$ python3 -q
>>> import numpy as np
>>> np.set_printoptions(suppress=True, linewidth=100)
>>> def rd(a):
...     return np.round(a, 3) + 0
... 
>>> K = np.load("run8.npy")
>>> K
array([[1, 1, 2, 1],
       [0, 1, 1, 1],
       [1, 1, 2, 2],
       [0, 0, 2, 1]])
>>> np.einsum("ij,ji->", K, K)
np.int64(21)
>>> rd(np.linalg.eigvals(K).sum().real)
np.float64(5.0)
>>> print(np.kron(np.eye(2, dtype=int), K))
[[1 1 2 1 0 0 0 0]
 [0 1 1 1 0 0 0 0]
 [1 1 2 2 0 0 0 0]
 [0 0 2 1 0 0 0 0]
 [0 0 0 0 1 1 2 1]
 [0 0 0 0 0 1 1 1]
 [0 0 0 0 1 1 2 2]
 [0 0 0 0 0 0 2 1]]
>>> np.einsum("ii->", K)
np.int64(5)
>>> rd(np.linalg.det(K.T))
np.float64(-2.0)
>>> rd(np.poly(K))
array([ 1., -5.,  2.,  2., -2.])
>>> rd(np.linalg.det(K[::-1]))
np.float64(-2.0)
>>> hat = np.triu(np.array([[9, 3, 4, 6], [2, 1, 1, 9], [5, 9, 9, 1], [9, 0, 3, 1]]), 1) + np.eye(4)
>>> M2 = hat @ K @ np.linalg.inv(hat)
>>> rd(np.linalg.det(M2))
np.float64(-2.0)
>>> hat @ K - K @ hat
array([[  4.,   4.,  18.,   0.],
       [  1.,   1.,  19.,   1.],
       [  0.,  -3.,  -3., -16.],
       [  0.,   0.,   0.,  -2.]])
>>> M2
array([[ 5., -7., 12., 39.],
       [ 1., -1., 18., -3.],
       [ 1., -2.,  2., 13.],
       [ 0.,  0.,  2., -1.]])
>>> rd(np.poly(M2))
array([ 1., -5.,  2.,  2., -2.])
>>> np.trace(M2), np.trace(K)
(np.float64(5.0), np.int64(5))
>>> gram = K.T @ K
>>> np.trace(gram), (K ** 2).sum()
(np.int64(25), np.int64(25))
>>> np.allclose(gram, gram.T)
True
>>> M2 = np.linalg.inv(K)
>>> rd(np.linalg.det(K) * np.linalg.det(M2))
np.float64(1.0)
>>> rd(np.linalg.inv(M2))
array([[1., 1., 2., 1.],
       [0., 1., 1., 1.],
       [1., 1., 2., 2.],
       [0., 0., 2., 1.]])
>>> K @ M2
array([[1., 0., 0., 0.],
       [0., 1., 0., 0.],
       [0., 0., 1., 0.],
       [0., 0., 0., 1.]])
>>> (np.abs(M2) > 1e-9).astype(int)
array([[1, 1, 1, 1],
       [1, 1, 1, 1],
       [1, 0, 1, 1],
       [1, 0, 1, 0]])
>>> rd(np.linalg.det(K) * M2)
array([[-1.,  2., -1.,  1.],
       [-1., -2.,  1.,  1.],
       [-1.,  0.,  1., -1.],
       [ 2.,  0., -2.,  0.]])
>>> r0 = np.array([2, 1])
>>> print(np.array([np.convolve(row, r0, "same") for row in K]))
[[2 3 5 4]
 [0 2 3 3]
 [2 3 5 6]
 [0 0 4 4]]
>>> np.polyval(r0, K[0])
array([3, 3, 5, 3])
>>> np.correlate(K[0], K[1], "full")
array([1, 2, 4, 4, 3, 1, 0])
>>> F = np.load("test2.npy")
>>> F
array([[ 0, -1,  2, -1],
       [ 1,  0,  2,  1],
       [-2, -2,  0, -1],
       [ 1, -1,  1,  0]])
>>> # antisymmetric, zero diagonal
>>> rng = np.random.default_rng(638849)
>>> idx = rng.permutation(4)
>>> idx
array([2, 0, 3, 1])
>>> M2 = F[idx][:, idx]
>>> np.trace(M2)
np.int64(0)
>>> np.allclose(M2, F)
False
>>> np.diag(M2)
array([0, 0, 0, 0])
>>> M2
array([[ 0, -2, -1, -2],
       [ 2,  0, -1, -1],
       [ 1,  1,  0, -1],
       [ 2,  1,  1,  0]])
>>> rd(np.linalg.det(M2)), rd(np.linalg.det(F[idx]))
(np.float64(9.0), np.float64(-9.0))
>>> rd(np.sort(np.abs(np.linalg.eigvals(M2))))
array([0.897, 0.897, 3.346, 3.346])
>>> r0 = np.array([1, 3, 3, -3])
>>> M2 = F + np.outer(r0, np.eye(4)[1])
>>> np.linalg.matrix_rank(np.linalg.inv(M2) - np.linalg.inv(F), tol=1e-8)
np.int64(1)
>>> idx = rng.permutation(4)
>>> M2 = K[:, idx] * rng.choice([-1, 1], 4)
>>> M2
array([[ 2, -1,  1, -1],
       [ 1, -1,  1,  0],
       [ 2, -2,  1, -1],
       [ 2, -1,  0,  0]])
>>> left, _, Vt = np.linalg.svd(K.T @ M2)
>>> idx
array([2, 3, 1, 0])
>>> print(rd(left @ Vt))
[[ 0.  0.  0. -1.]
 [ 0.  0.  1.  0.]
 [ 1.  0.  0.  0.]
 [ 0. -1.  0.  0.]]
>>> rd(np.linalg.eigvals(F).sum().real)
np.float64(0.0)
>>> np.kron(np.eye(2, dtype=int), F)
array([[ 0, -1,  2, -1,  0,  0,  0,  0],
       [ 1,  0,  2,  1,  0,  0,  0,  0],
       [-2, -2,  0, -1,  0,  0,  0,  0],
       [ 1, -1,  1,  0,  0,  0,  0,  0],
       [ 0,  0,  0,  0,  0, -1,  2, -1],
       [ 0,  0,  0,  0,  1,  0,  2,  1],
       [ 0,  0,  0,  0, -2, -2,  0, -1],
       [ 0,  0,  0,  0,  1, -1,  1,  0]])
>>> X = np.load("m.npy")
>>> rd(X)
array([[ 1.   ,  0.   ,  0.   ,  0.   ],
       [ 0.   ,  0.545,  0.   ,  0.839],
       [ 0.   ,  0.   ,  1.   ,  0.   ],
       [ 0.   , -0.839,  0.   ,  0.545]])
>>> M2 = np.array([[1, 3], [3, 0]])
>>> basis = np.kron(M2, X)
>>> rd(basis)
array([[ 1.   ,  0.   ,  0.   ,  0.   ,  3.   ,  0.   ,  0.   ,  0.   ],
       [ 0.   ,  0.545,  0.   ,  0.839,  0.   ,  1.634,  0.   ,  2.516],
       [ 0.   ,  0.   ,  1.   ,  0.   ,  0.   ,  0.   ,  3.   ,  0.   ],
       [ 0.   , -0.839,  0.   ,  0.545,  0.   , -2.516,  0.   ,  1.634],
       [ 3.   ,  0.   ,  0.   ,  0.   ,  0.   ,  0.   ,  0.   ,  0.   ],
       [ 0.   ,  1.634,  0.   ,  2.516,  0.   ,  0.   ,  0.   ,  0.   ],
       [ 0.   ,  0.   ,  3.   ,  0.   ,  0.   ,  0.   ,  0.   ,  0.   ],
       [ 0.   , -2.516,  0.   ,  1.634,  0.   ,  0.   ,  0.   ,  0.   ]])
>>> print(rd(np.linalg.norm(basis, 2)), rd(np.linalg.norm(M2, 2) * np.linalg.norm(X, 2)))
3.541 3.541
